$ ipython --no-banner

In [1]: import numpy as np

In [2]: np.set_printoptions(suppress=True, linewidth=120)

In [3]: tidy = lambda a: np.round(a, 3) + 0

In [4]: E = np.loadtxt("dump.csv", delimiter=",")

In [5]: E
Out[5]: 
array([[ 0.142, -0.187, -0.177,  0.345,  0.01 ],
       [ 0.558, -0.521, -0.518,  1.016, -0.01 ],
       [-1.063,  1.058,  1.055, -2.08 ,  0.001],
       [ 1.389, -1.42 , -1.407,  2.874,  0.021],
       [-0.07 ,  0.052,  0.062, -0.133,  0.001],
       [ 0.529, -0.514, -0.546,  1.034,  0.022],
       [ 0.35 , -0.383, -0.327,  0.74 ,  0.018],
       [-0.526,  0.533,  0.538, -1.091, -0.015],
       [-0.043,  0.036,  0.067, -0.113, -0.016],
       [ 0.109, -0.116, -0.12 ,  0.236,  0.009],
       [ 0.185, -0.196, -0.172,  0.355, -0.025],
       [-0.628,  0.574,  0.583, -1.156, -0.01 ],
       [ 1.349, -1.349, -1.344,  2.644,  0.012],
       [ 0.363, -0.447, -0.422,  0.851,  0.031],
       [-0.503,  0.487,  0.475, -0.954,  0.03 ],
       [-1.331,  1.315,  1.319, -2.622,  0.001],
       [ 0.593, -0.608, -0.59 ,  1.191,  0.003],
       [ 1.247, -1.268, -1.25 ,  2.453,  0.009],
       [ 0.891, -0.908, -0.916,  1.769, -0.021],
       [ 0.147, -0.143, -0.148,  0.296,  0.01 ],
       [ 0.034, -0.088, -0.07 ,  0.179, -0.023],
       [ 0.995, -1.025, -1.006,  2.05 ,  0.019],
       [ 0.794, -0.81 , -0.786,  1.599,  0.005],
       [ 2.451, -2.418, -2.435,  4.877,  0.018],
       [ 2.4  , -2.345, -2.369,  4.693, -0.006],
       [ 1.343, -1.407, -1.351,  2.749,  0.039],
       [ 1.232, -1.23 , -1.223,  2.416, -0.012],
       [ 0.906, -0.908, -0.887,  1.819, -0.023],
       [-0.059,  0.056,  0.027, -0.067, -0.001],
       [-0.47 ,  0.494,  0.475, -0.954, -0.061],
       [-1.395,  1.413,  1.378, -2.802, -0.007]])

In [6]: Ac = E - E.mean(axis=0)

In [7]: V = np.linalg.svd(Ac)[2][:1]

In [8]: other = Ac - Ac @ V.T @ V

In [9]: np.linalg.norm(other, axis=1).round(6).argmax()
Out[9]: np.int64(13)

In [10]: tidy(np.diag(V.T @ V))
Out[10]: array([0.145, 0.144, 0.143, 0.569, 0.   ])

In [11]: tidy(np.cov(Ac @ V.T, rowvar=False))
Out[11]: np.float64(6.057)

In [12]: Ac = (E - E.mean(axis=0)) / E.std(axis=0)

In [13]: np.argwhere(np.abs(Ac) > 2)
Out[13]: 
array([[23,  0],
       [23,  1],
       [23,  2],
       [23,  3],
       [24,  0],
       [24,  1],
       [24,  2],
       [24,  3],
       [29,  4]])

In [14]: tidy(Ac.std(axis=0))
Out[14]: array([1., 1., 1., 1., 1.])

In [15]: coef = np.linalg.lstsq(np.delete(Ac, 1, axis=1), Ac[:, 1])[0]

In [16]: tidy(coef)
Out[16]: array([-0.07 ,  0.102, -0.827, -0.002])

In [17]: other = np.array([[1, 2], [-1, 0], [0, 1], [2, 1], [1, 3]])

In [18]: tidy(np.einsum("ij->j", E))
Out[18]: array([ 11.919, -12.273, -12.085,  24.214,   0.029])

In [19]: np.linalg.matrix_rank(E @ other)
Out[19]: np.int64(2)

In [20]: np.linalg.matrix_rank(np.vstack([E, other.T]))
Out[20]: np.int64(5)

In [21]: left, sigma, Vt = np.linalg.svd(E)

In [22]: np.argmax(sigma[:-1] / (sigma[1:] + 1e-6)) + 1
Out[22]: np.int64(1)

In [23]: other = left[:, :1] @ np.diag(sigma[:1]) @ Vt[:1]

In [24]: np.linalg.matrix_rank(E, rtol=0.05)
Out[24]: np.int64(1)

In [25]: tidy(np.abs(E - other).max())
Out[25]: np.float64(0.058)

In [26]: tidy(np.linalg.norm(E - other) / np.linalg.norm(E))
Out[26]: np.float64(0.014)

In [27]: A = np.array([[-2, 0, 1, 0, 2],
    ...:     [2, -1, 1, 2, -1],
    ...:     [2, 2, 1, -2, 1],
    ...:     [-1, 0, -2, 2, 2],
    ...:     [-2, 1, -2, -2, 2],
    ...:     [2, -1, 2, 1, 1]])

In [28]: A[-1] = A[0] + -1 * A[1]

In [29]: A
Out[29]: 
array([[-2,  0,  1,  0,  2],
       [ 2, -1,  1,  2, -1],
       [ 2,  2,  1, -2,  1],
       [-1,  0, -2,  2,  2],
       [-2,  1, -2, -2,  2],
       [-4,  1,  0, -2,  3]])

In [30]: np.unravel_index(np.abs(A).argmax(), A.shape)
Out[30]: (np.int64(5), np.int64(0))

In [31]: np.linalg.rank(A)
Traceback (most recent call last):
  Cell In[31], line 1
    np.linalg.rank(A)
AttributeError: module 'numpy.linalg' has no attribute 'rank'


In [32]: np.diff(A, axis=0)
Out[32]: 
array([[ 4, -1,  0,  2, -3],
       [ 0,  3,  0, -4,  2],
       [-3, -2, -3,  4,  1],
       [-1,  1,  0, -4,  0],
       [-2,  0,  2,  0,  1]])

In [33]: np.linalg.matrix_rank(A)
Out[33]: np.int64(5)

In [34]: m1 = np.load("run16.npy")

In [35]: m1
Out[35]: 
array([[ 1, -1,  1, -1, -1,  1, -1,  1],
       [ 1,  1,  1,  1,  1,  1,  1,  1],
       [ 1,  1, -1, -1,  1,  1, -1, -1],
       [ 1,  1,  1,  1, -1, -1, -1, -1]])

In [36]: r0 = np.array([0, -2, 1])

In [37]: np.array([np.convolve(row, r0, "same") for row in m1])
Out[37]: 
array([[-2,  3, -3,  3,  1, -3,  3, -3],
       [-2, -1, -1, -1, -1, -1, -1, -1],
       [-2, -1,  3,  1, -3, -1,  3,  1],
       [-2, -1, -1, -1,  3,  1,  1,  1]])

In [38]: np.polyval(r0, m1[1])
Out[38]: array([-1, -1, -1, -1, -1, -1, -1, -1])

In [39]: m1 @ m1
Traceback (most recent call last):
  Cell In[39], line 1
    m1 @ m1
ValueError: matmul: Input operand 1 has a mismatch in its core dimension 0, with gufunc signature (n?,k),(k,m?)->(n?,m?) (size 4 is different from 8)


In [40]: gram = m1.T @ m1

In [41]: tidy(np.linalg.eigvalsh(gram)[::-1])
Out[41]: array([8., 8., 8., 8., 0., 0., 0., 0.])

In [42]: tidy(np.linalg.svd(m1, compute_uv=False) ** 2)
Out[42]: array([8., 8., 8., 8.])

In [43]: J = np.load("block5.npy")

In [44]: J
Out[44]: 
array([[ 1,  1,  1,  1,  1,  1,  1,  1],
       [ 1,  1,  1,  1, -1, -1, -1, -1],
       [ 1,  1, -1, -1, -1, -1,  1,  1],
       [ 1, -1, -1,  1,  1, -1, -1,  1]])

In [45]: other = np.array([[8, 4, 3],
    ...:     [6, 7, 0],
    ...:     [4, 5, 3],
    ...:     [9, 1, 3],
    ...:     [5, 9, 7],
    ...:     [7, 5, 6],
    ...:     [2, 7, 7],
    ...:     [2, 9, 0]])

In [46]: np.vstack([J, other.T]).shape
Out[46]: (7, 8)

In [47]: np.einsum("ij->j", J)
Out[47]: array([ 4,  2,  0,  2,  0, -2,  0,  2])

In [48]: np.einsum("ik,kj->ij", J, other)
Out[48]: 
array([[ 43,  47,  29],
       [ 11, -13, -11],
       [ -7,   7,  -9],
       [  5,  -1,  -3]])

In [49]: J @ other
Out[49]: 
array([[ 43,  47,  29],
       [ 11, -13, -11],
       [ -7,   7,  -9],
       [  5,  -1,  -3]])

In [50]: np.einsum("ik,kj->ji", J, other)
Out[50]: 
array([[ 43,  11,  -7,   5],
       [ 47, -13,   7,  -1],
       [ 29, -11,  -9,  -3]])

In [51]: J.reshape(-1, 2)
Out[51]: 
array([[ 1,  1],
       [ 1,  1],
       [ 1,  1],
       [ 1,  1],
       [ 1,  1],
       [ 1,  1],
       [-1, -1],
       [-1, -1],
       [ 1,  1],
       [-1, -1],
       [-1, -1],
       [ 1,  1],
       [ 1, -1],
       [-1,  1],
       [ 1, -1],
       [-1,  1]])

In [52]: J.reshape(4, 9)
Traceback (most recent call last):
  Cell In[52], line 1
    J.reshape(4, 9)
ValueError: cannot reshape array of size 32 into shape (4,9)


In [53]: J.reshape(2, -1)
Out[53]: 
array([[ 1,  1,  1,  1,  1,  1,  1,  1,  1,  1,  1,  1, -1, -1, -1, -1],
       [ 1,  1, -1, -1, -1, -1,  1,  1,  1, -1, -1,  1,  1, -1, -1,  1]])

In [54]: t3 = J.reshape(4, 2, -1)

In [55]: np.swapaxes(t3, 1, 2)[0]
Out[55]: 
array([[1, 1],
       [1, 1],
       [1, 1],
       [1, 1]])

In [56]: np.einsum("ihd,ihd->ih", t3, t3)
Out[56]: 
array([[4, 4],
       [4, 4],
       [4, 4],
       [4, 4]])

In [57]: t3.transpose(1, 0, 2)
Out[57]: 
array([[[ 1,  1,  1,  1],
        [ 1,  1,  1,  1],
        [ 1,  1, -1, -1],
        [ 1, -1, -1,  1]],

       [[ 1,  1,  1,  1],
        [-1, -1, -1, -1],
        [-1, -1,  1,  1],
        [ 1, -1, -1,  1]]])

In [58]: t3.shape
Out[58]: (4, 2, 4)

In [59]: C = np.array([[0, -2, -1], [2, 0, -2], [-2, 0, 0]])

In [60]: rng = np.random.default_rng(9692)

In [61]: M = (rng.random((12, 3)) < 0.25) @ C

In [62]: M
Out[62]: 
array([[ 0,  0,  0],
       [-2,  0,  0],
       [ 0,  0,  0],
       [ 0,  0,  0],
       [ 0, -2, -1],
       [ 0, -2, -3],
       [ 0,  0, -2],
       [ 0, -2, -1],
       [-2,  0,  0],
       [ 0, -2, -1],
       [ 2,  0, -2],
       [ 0,  0,  0]])

In [63]: x0 = np.array([2, 5, -5])

In [64]: target = M @ x0

In [65]: try:
    ...:     np.linalg.solve(M, target)
    ...: except np.linalg.LinAlgError as e:
    ...:     print(e)
    ...: 
Last 2 dimensions of the array must be square

In [66]: tidy(np.linalg.solve(M.T @ M, M.T @ target))
Out[66]: array([ 2.,  5., -5.])

In [67]: target
Out[67]: array([ 0, -4,  0,  0, -5,  5, 10, -5, -4, -5, 14,  0])

In [68]: tidy(np.linalg.pinv(M) @ M)
Out[68]: 
array([[1., 0., 0.],
       [0., 1., 0.],
       [0., 0., 1.]])

In [69]: target = target + 0.02 * rng.normal(size=12)

In [70]: tidy(target)
Out[70]: array([-0.009, -4.   ,  0.019, -0.015, -4.991,  4.988,  9.99 , -4.99 , -3.979, -4.998, 14.011,  0.003])

In [71]: coef, *_ = np.linalg.lstsq(M, target)

In [72]: [round(float(np.linalg.norm(np.linalg.solve(M.T @ M + lam * np.eye(3), M.T @ target))), 2) for lam in (0, 1, 10, 100)]
Out[72]: [7.34, 6.36, 3.15, 0.6]

In [73]: tidy(M.T @ (target - M @ coef))
Out[73]: array([0., 0., 0.])
